% ipython --no-banner

In [1]: import numpy as np

In [2]: np.set_printoptions(precision=2, suppress=True, linewidth=200)

In [3]: rd = lambda a: np.round(a, 2) + 0

In [4]: X = np.array([[-1, 1, -3, 3, 0, -3, 1],
   ...:     [-2, -2, -3, -3, 0, -1, 1],
   ...:     [-1, -2, 3, 1, -1, -2, 2],
   ...:     [3, -3, 3, 1, 0, 0, -2],
   ...:     [2, 2, 1, -1, 1, -2, 1]])

In [5]: X[:, 4] = -3 * X[:, 2]

In [6]: X
Out[6]: 
array([[-1,  1, -3,  3,  9, -3,  1],
       [-2, -2, -3, -3,  9, -1,  1],
       [-1, -2,  3,  1, -9, -2,  2],
       [ 3, -3,  3,  1, -9,  0, -2],
       [ 2,  2,  1, -1, -3, -2,  1]])

In [7]: rd(np.linalg.norm(X, "nuc"))
Out[7]: np.float64(36.93)

In [8]: rd(np.linalg.norm(X[1] - X[0]))
Out[8]: np.float64(7.07)

In [9]: np.linalg.norm(X, axis=1).argmax()
Out[9]: np.int64(3)

In [10]: rd(np.linalg.norm(X, 1)), rd(np.linalg.norm(X, np.inf))
Out[10]: (np.float64(39.0), np.float64(21.0))

In [11]: print(rd(np.linalg.norm(X[1], 1)), rd(np.linalg.norm(X[1], np.inf)))
21.0 9.0

In [12]: rd(np.linalg.norm(X) ** 2 / np.linalg.norm(X, 2) ** 2)
Out[12]: np.float64(1.2)

In [13]: print(rd(np.linalg.norm(X, axis=1)))
[10.54 10.44 10.2  10.63  4.9 ]

In [14]: x = np.array([-6, 0, 4, 3, 7, 8, 0])

In [15]: X * x
Out[15]: 
array([[  6,   0, -12,   9,  63, -24,   0],
       [ 12,   0, -12,  -9,  63,  -8,   0],
       [  6,   0,  12,   3, -63, -16,   0],
       [-18,   0,  12,   3, -63,   0,   0],
       [-12,   0,   4,  -3, -21, -16,   0]])

In [16]: np.einsum("ij,j->i", X, x)
Out[16]: array([ 42,  46, -58, -66, -48])

In [17]: X @ np.eye(7)[0]
Out[17]: array([-1., -2., -1.,  3.,  2.])

In [18]: print((X @ x).argmax())
1

In [19]: np.linalg.norm(X @ x) <= np.linalg.norm(X, 2) * np.linalg.norm(x) + 1e-9
Out[19]: np.True_
